In [1]: import numpy as np

In [2]: import numpy.linalg as la

In [3]: np.set_printoptions(precision=1, suppress=True, linewidth=120)

In [4]: tidy = lambda a: np.round(a, 1) + 0

In [5]: q, _ = la.qr(np.array([[0.5, -0.3, -0.8], [0.7, -0.2, -0.8], [-0.9, 0.0, 0.1]]))

In [6]: ev = np.array([0, 0, 2])

In [7]: F = q @ np.diag(ev) @ q.T

In [8]: tidy(F)
Out[8]: 
array([[ 0.6, -0.8, -0.3],
       [-0.8,  1.2,  0.5],
       [-0.3,  0.5,  0.2]])

In [9]: x0 = np.array([3, 2, 1])

In [10]: tidy(F @ (2 * x0))
Out[10]: array([-0.7,  1. ,  0.4])

In [11]: tidy(F @ np.eye(3)[2])
Out[11]: array([-0.3,  0.5,  0.2])

In [12]: (F @ x0).argmax()
Out[12]: np.int64(1)

In [13]: la.norm(F @ x0) <= la.norm(F, 2) * la.norm(x0) + 1e-9
Out[13]: np.True_

In [14]: tidy(np.einsum("ij,j->i", F, x0))
Out[14]: array([-0.3,  0.5,  0.2])

In [15]: ev, vecs = la.eigh(F)

In [16]: x0 = np.array([0, -1, 0])

In [17]: tidy(vecs * np.abs(ev) @ vecs.T)
Out[17]: 
array([[ 0.6, -0.8, -0.3],
       [-0.8,  1.2,  0.5],
       [-0.3,  0.5,  0.2]])

In [18]: tidy(x0 @ F @ x0 / (x0 @ x0)), tidy(ev[0]), ev[-1]
Out[18]: (np.float64(1.2), np.float64(0.0), np.float64(2.0))

In [19]: tidy(np.abs(F).sum(axis=1).max()), np.abs(ev).max()
Out[19]: (np.float64(2.6), np.float64(2.0))

In [20]: [round(float(x), 1) for x in la.svd(F, compute_uv=False)[:3]]
Out[20]: [2.0, 0.0, 0.0]

In [21]: np.argsort(-la.norm(F, axis=0).round(6), kind="stable")[:3]
Out[21]: array([1, 0, 2])

In [22]: la.matrix_rank(F, rtol=0.1)
Out[22]: np.int64(1)

In [23]: tidy(la.norm(F, 2) / la.norm(F))
Out[23]: np.float64(1.0)
